$ python3 -q
>>> import numpy as np
>>> np.set_printoptions(precision=3, suppress=True, linewidth=160)
>>> rng = np.random.default_rng(63)
>>> m1 = rng.normal(size=(39, 5))
>>> m1 = 3 * m1 / np.linalg.norm(m1, axis=1, keepdims=True)
>>> m1
array([[ 0.669,  2.184, -1.56 , -0.082,  1.159],
       [ 0.992,  1.306,  0.189,  1.125,  2.238],
       [ 1.068,  1.519, -0.729, -2.223, -0.288],
       [-0.147,  2.839, -0.905,  0.276,  0.156],
       [ 2.846,  0.507, -0.428,  0.27 ,  0.62 ],
       [ 1.23 , -0.685,  2.122,  1.309,  0.895],
       [ 1.512, -0.085, -2.202, -0.737, -1.147],
       [ 1.397, -1.221,  0.421,  0.734, -2.2  ],
       [-0.565,  0.243,  2.397, -1.153,  1.244],
       [ 0.664, -1.698,  1.698,  1.27 , -1.086],
       [ 0.878,  0.69 , -1.133, -2.504,  0.449],
       [ 0.563,  1.02 ,  1.357,  2.166,  1.053],
       [ 0.165, -0.575,  2.679, -1.098, -0.512],
       [ 0.545, -0.766,  2.623,  1.109, -0.088],
       [-1.434, -0.936,  0.161, -1.92 ,  1.535],
       [ 1.575, -1.512, -0.281,  0.964, -1.795],
       [ 0.703, -0.316, -2.569, -0.337, -1.301],
       [ 0.944, -0.214, -1.831, -0.531,  2.104],
       [-1.044, -0.341,  2.361,  1.489, -0.057],
       [ 0.038, -0.469, -1.324,  2.324,  1.274],
       [-1.068, -0.465, -1.486, -1.082,  2.065],
       [ 0.678,  1.411, -1.255,  0.198, -2.222],
       [-0.947,  0.627, -2.348,  1.104, -0.987],
       [-1.707,  1.54 , -0.181,  1.35 , -1.363],
       [-1.754, -1.836, -0.972,  1.261,  0.136],
       [ 1.082, -1.878,  1.054,  1.769,  0.249],
       [ 0.427, -0.777, -1.278,  0.095, -2.564],
       [ 1.12 ,  1.332,  0.915,  1.829, -1.338],
       [-1.123, -1.678,  1.93 ,  1.091, -0.083],
       [ 0.615, -0.246,  2.378,  0.068, -1.704],
       [-0.69 , -1.583,  1.927,  1.515, -0.104],
       [ 0.203,  1.21 ,  2.479, -0.225,  1.139],
       [-0.386,  0.172,  1.569, -2.141, -1.333],
       [-0.147,  1.693, -1.984,  1.444, -0.306],
       [ 0.248, -2.748,  1.048, -0.301,  0.446],
       [-0.005, -2.421, -1.185, -1.316, -0.057],
       [ 1.943,  0.482, -0.512,  0.806,  2.02 ],
       [-2.459, -1.059, -0.393,  0.965, -0.863],
       [-2.383, -1.402, -0.762,  0.214,  0.853]])
>>> A2 = m1 / np.linalg.norm(m1, axis=1, keepdims=True)
>>> cov = A2 @ A2.T
>>> np.argwhere(np.triu(np.abs(cov) > 0.95, 1))
array([[ 3, 34],
       [ 7, 15],
       [19, 32],
       [28, 30]])
>>> round(float(np.degrees(np.arccos(np.clip(cov[9, 32], -1, 1)))), 3)
84.618
>>> cen = (m1 - m1.mean(axis=0)) / m1.std(axis=0)
>>> np.argwhere(np.abs(cen) > 2)
array([[ 2,  3],
       [ 3,  1],
       [ 4,  0],
       [10,  3],
       [37,  0],
       [38,  0]])
>>> cen.std(axis=0)
array([1., 1., 1., 1., 1.])
>>> c = np.linalg.lstsq(np.delete(cen, 4, axis=1), cen[:, 4])[0]
>>> round(float(1 - np.var(cen[:, 4] - np.delete(cen, 4, axis=1) @ c)), 3)
0.019
>>> np.abs(c).argmax()
np.int64(1)
>>> c
array([-0.062,  0.109,  0.054, -0.075])
>>> M = np.load("out11.npy")
>>> M
array([[ -4., -12.,   7.,   5.],
       [ 14.,  27., -14., -10.],
       [  0.,   0.,   3.,   0.],
       [ 24.,  42., -24., -15.]])
>>> theta = np.radians(72)
>>> r_ = np.eye(4)
>>> r_[2, 2] = r_[0, 0] = np.cos(theta)
>>> r_[2, 0], r_[0, 2] = -np.sin(theta), np.sin(theta)
>>> r_
array([[ 0.309,  0.   ,  0.951,  0.   ],
       [ 0.   ,  1.   ,  0.   ,  0.   ],
       [-0.951,  0.   ,  0.309,  0.   ],
       [ 0.   ,  0.   ,  0.   ,  1.   ]])
>>> A2 = M @ r_.T
>>> np.allclose(M @ M.T, A2 @ A2.T)
True
>>> np.round(np.linalg.svd(M, compute_uv=False), 3) + 0, np.round(np.linalg.svd(A2, compute_uv=False), 3) + 0
(array([67.741,  3.006,  2.679,  0.   ]), array([67.741,  3.006,  2.679,  0.   ]))
>>> round(float(np.linalg.det(r_)), 3), np.round(np.trace(r_), 3)
(1.0, np.float64(2.618))
>>> (M + M.T) / 2
array([[ -4. ,   1. ,   3.5,  14.5],
       [  1. ,  27. ,  -7. ,  16. ],
       [  3.5,  -7. ,   3. , -12. ],
       [ 14.5,  16. , -12. , -15. ]])
>>> (M - M.T) / 2
array([[  0. , -13. ,   3.5,  -9.5],
       [ 13. ,   0. ,  -7. , -26. ],
       [ -3.5,   7. ,   0. ,  12. ],
       [  9.5,  26. , -12. ,   0. ]])
>>> M @ M
array([[ -32.,  -66.,   41.,   25.],
       [  82.,  141.,  -82.,  -50.],
       [   0.,    0.,    9.,    0.],
       [ 132.,  216., -132.,  -75.]])
>>> np.linalg.matrix_power(M, 2)
array([[ -32.,  -66.,   41.,   25.],
       [  82.,  141.,  -82.,  -50.],
       [   0.,    0.,    9.,    0.],
       [ 132.,  216., -132.,  -75.]])
>>> M.inv()
Traceback (most recent call last):
  File "<python-input-32>", line 1, in <module>
    M.inv()
    ^^^^^
AttributeError: 'numpy.ndarray' object has no attribute 'inv'
>>> x0 = np.array([-2, 1, 2, 2])
>>> h1 = np.maximum(M @ x0, 0)
>>> np.maximum(M @ (3 * x0), 0)
array([60.,  0., 18.,  0.])
>>> np.flatnonzero(h1 > 1e-9)
array([0, 2])
>>> M * (h1 > 1e-9)[:, None]
array([[ -4., -12.,   7.,   5.],
       [  0.,   0.,  -0.,  -0.],
       [  0.,   0.,   3.,   0.],
       [  0.,   0.,  -0.,  -0.]])
>>> np.abs(np.diag(np.linalg.qr(M)[1])) > 1e-9
array([ True,  True,  True, False])
>>> np.allclose(M[:-1].T @ np.linalg.lstsq(M[:-1].T, M[-1])[0], M[-1])
True
>>> round(float(np.trace(np.linalg.pinv(M) @ M)), 3)
3.0
>>> np.round(M @ np.linalg.pinv(M) @ M, 3) + 0
array([[ -4., -12.,   7.,   5.],
       [ 14.,  27., -14., -10.],
       [  0.,   0.,   3.,   0.],
       [ 24.,  42., -24., -15.]])
>>> arr = np.loadtxt("case16.csv", delimiter=",")
>>> arr
array([[1., 0., 0., 0., 0.],
       [0., 0., 0., 1., 0.],
       [0., 1., 0., 0., 0.],
       [0., 0., 1., 0., 0.],
       [0., 0., 0., 0., 1.]])
>>> round(np.linalg.det(arr), 3)
np.float64(1.0)
>>> np.trace(arr)
np.float64(2.0)
>>> np.sort(np.abs(np.linalg.eigvals(arr)))
array([1., 1., 1., 1., 1.])
>>> np.round(np.abs(np.linalg.eigvals(arr)).max(), 3)
np.float64(1.0)
>>> (arr - arr.T) / 2
array([[ 0. ,  0. ,  0. ,  0. ,  0. ],
       [ 0. ,  0. , -0.5,  0.5,  0. ],
       [ 0. ,  0.5,  0. , -0.5,  0. ],
       [ 0. , -0.5,  0.5,  0. ,  0. ],
       [ 0. ,  0. ,  0. ,  0. ,  0. ]])
>>> A2 = np.array([[-2, -2, 0], [-3, -3, -3], [2, 0, 3], [1, -2, 0], [-1, -1, 1]])
>>> np.einsum("ik,kj->ji", arr, A2)
array([[-2.,  1., -3.,  2., -1.],
       [-2., -2., -3.,  0., -1.],
       [ 0.,  0., -3.,  3.,  1.]])
>>> np.einsum("ik,kj->ij", arr, A2)
array([[-2., -2.,  0.],
       [ 1., -2.,  0.],
       [-3., -3., -3.],
       [ 2.,  0.,  3.],
       [-1., -1.,  1.]])
>>> np.linalg.matrix_rank(arr @ A2)
np.int64(3)
>>> np.linalg.matrix_rank(np.vstack([arr, A2.T]))
np.int64(5)
>>> x0 = np.array([-1, 1, 1, -1, 0])
>>> np.linalg.inv(arr)
array([[1., 0., 0., 0., 0.],
       [0., 0., 1., 0., 0.],
       [0., 0., 0., 1., 0.],
       [0., 1., 0., 0., 0.],
       [0., 0., 0., 0., 1.]])
>>> round(float(np.linalg.norm(x0)), 3), round(float(np.linalg.norm(arr @ x0)), 3)
(2.0, 2.0)
>>> J = np.load("x.npy")
>>> J
array([[ 0.,  0.,  0.,  3.,  3.,  1.,  2.,  1.,  0.,  1.],
       [ 1., -3.,  0., -1.,  5.,  0.,  5.,  1.,  4.,  0.],
       [-2.,  1.,  3.,  0.,  5.,  1.,  3.,  5.,  0.,  3.],
       [ 0., -2., -3., -3.,  5.,  2.,  1.,  0.,  0.,  5.],
       [ 0.,  0.,  0.,  0.,  3.,  2.,  1.,  2.,  1.,  0.],
       [ 0.,  0.,  0.,  0.,  1.,  3.,  1.,  2.,  1.,  0.],
       [ 0.,  0.,  0.,  0.,  3.,  1.,  2.,  3.,  2.,  1.],
       [ 0.,  0.,  0.,  0.,  0.,  0.,  0.,  0.,  2.,  3.],
       [ 0.,  0.,  0.,  0.,  0.,  1.,  3.,  0.,  1.,  0.],
       [ 0.,  0.,  0.,  0.,  0.,  3.,  2.,  2.,  2.,  1.]])
>>> A2 = J / np.linalg.norm(J, axis=1, keepdims=True)
>>> cov = A2 @ A2.T
>>> (np.abs(cov) > 0.9).astype(int)
array([[1, 0, 0, 0, 0, 0, 0, 0, 0, 0],
       [0, 1, 0, 0, 0, 0, 0, 0, 0, 0],
       [0, 0, 1, 0, 0, 0, 0, 0, 0, 0],
       [0, 0, 0, 1, 0, 0, 0, 0, 0, 0],
       [0, 0, 0, 0, 1, 0, 1, 0, 0, 0],
       [0, 0, 0, 0, 0, 1, 0, 0, 0, 1],
       [0, 0, 0, 0, 1, 0, 1, 0, 0, 0],
       [0, 0, 0, 0, 0, 0, 0, 1, 0, 0],
       [0, 0, 0, 0, 0, 0, 0, 0, 1, 0],
       [0, 0, 0, 0, 0, 1, 0, 0, 0, 1]])
>>> np.linalg.norm(A2, axis=1)
array([1., 1., 1., 1., 1., 1., 1., 1., 1., 1.])
>>> z = rng.permutation(10)
>>> z
array([6, 4, 8, 0, 2, 9, 7, 5, 1, 3])
>>> A2 = J[z][:, z]
>>> np.trace(A2)
np.float64(7.0)
>>> A2
array([[ 2.,  3.,  2.,  0.,  0.,  1.,  3.,  1.,  0.,  0.],
       [ 1.,  3.,  1.,  0.,  0.,  0.,  2.,  2.,  0.,  0.],
       [ 3.,  0.,  1.,  0.,  0.,  0.,  0.,  1.,  0.,  0.],
       [ 2.,  3.,  0.,  0.,  0.,  1.,  1.,  1.,  0.,  3.],
       [ 3.,  5.,  0., -2.,  3.,  3.,  5.,  1.,  1.,  0.],
       [ 2.,  0.,  2.,  0.,  0.,  1.,  2.,  3.,  0.,  0.],
       [ 0.,  0.,  2.,  0.,  0.,  3.,  0.,  0.,  0.,  0.],
       [ 1.,  1.,  1.,  0.,  0.,  0.,  2.,  3.,  0.,  0.],
       [ 5.,  5.,  4.,  1.,  0.,  0.,  1.,  0., -3., -1.],
       [ 1.,  5.,  0.,  0., -3.,  5.,  0.,  2., -2., -3.]])
>>> np.diag(A2)
array([ 2.,  3.,  1.,  0.,  3.,  1.,  0.,  3., -3., -3.])
>>> np.sort(np.abs(np.linalg.eigvals(A2)))
array([0.134, 1.672, 1.672, 1.829, 1.829, 1.962, 1.962, 3.735, 4.384, 7.999])
>>> theta = np.radians(45)
>>> r_ = np.eye(10)
>>> r_[6, 6] = r_[2, 2] = np.cos(theta)
>>> r_[6, 2], r_[2, 6] = -np.sin(theta), np.sin(theta)
>>> r_
array([[ 1.   ,  0.   ,  0.   ,  0.   ,  0.   ,  0.   ,  0.   ,  0.   ,  0.   ,  0.   ],
       [ 0.   ,  1.   ,  0.   ,  0.   ,  0.   ,  0.   ,  0.   ,  0.   ,  0.   ,  0.   ],
       [ 0.   ,  0.   ,  0.707,  0.   ,  0.   ,  0.   ,  0.707,  0.   ,  0.   ,  0.   ],
       [ 0.   ,  0.   ,  0.   ,  1.   ,  0.   ,  0.   ,  0.   ,  0.   ,  0.   ,  0.   ],
       [ 0.   ,  0.   ,  0.   ,  0.   ,  1.   ,  0.   ,  0.   ,  0.   ,  0.   ,  0.   ],
       [ 0.   ,  0.   ,  0.   ,  0.   ,  0.   ,  1.   ,  0.   ,  0.   ,  0.   ,  0.   ],
       [ 0.   ,  0.   , -0.707,  0.   ,  0.   ,  0.   ,  0.707,  0.   ,  0.   ,  0.   ],
       [ 0.   ,  0.   ,  0.   ,  0.   ,  0.   ,  0.   ,  0.   ,  1.   ,  0.   ,  0.   ],
       [ 0.   ,  0.   ,  0.   ,  0.   ,  0.   ,  0.   ,  0.   ,  0.   ,  1.   ,  0.   ],
       [ 0.   ,  0.   ,  0.   ,  0.   ,  0.   ,  0.   ,  0.   ,  0.   ,  0.   ,  1.   ]])
>>> A2 = J @ r_.T
>>> np.linalg.svd(J, compute_uv=False), np.linalg.svd(A2, compute_uv=False)
(array([14.994,  7.274,  6.373,  4.753,  3.616,  3.281,  2.417,  0.982,  0.638,  0.011]), array([14.994,  7.274,  6.373,  4.753,  3.616,  3.281,  2.417,  0.982,  0.638,  0.011]))
>>> A2.round(3) + 0
array([[ 0.   ,  0.   ,  1.414,  3.   ,  3.   ,  1.   ,  1.414,  1.   ,  0.   ,  1.   ],
       [ 1.   , -3.   ,  3.536, -1.   ,  5.   ,  0.   ,  3.536,  1.   ,  4.   ,  0.   ],
       [-2.   ,  1.   ,  4.243,  0.   ,  5.   ,  1.   ,  0.   ,  5.   ,  0.   ,  3.   ],
       [ 0.   , -2.   , -1.414, -3.   ,  5.   ,  2.   ,  2.828,  0.   ,  0.   ,  5.   ],
       [ 0.   ,  0.   ,  0.707,  0.   ,  3.   ,  2.   ,  0.707,  2.   ,  1.   ,  0.   ],
       [ 0.   ,  0.   ,  0.707,  0.   ,  1.   ,  3.   ,  0.707,  2.   ,  1.   ,  0.   ],
       [ 0.   ,  0.   ,  1.414,  0.   ,  3.   ,  1.   ,  1.414,  3.   ,  2.   ,  1.   ],
       [ 0.   ,  0.   ,  0.   ,  0.   ,  0.   ,  0.   ,  0.   ,  0.   ,  2.   ,  3.   ],
       [ 0.   ,  0.   ,  2.121,  0.   ,  0.   ,  1.   ,  2.121,  0.   ,  1.   ,  0.   ],
       [ 0.   ,  0.   ,  1.414,  0.   ,  0.   ,  3.   ,  1.414,  2.   ,  2.   ,  1.   ]])
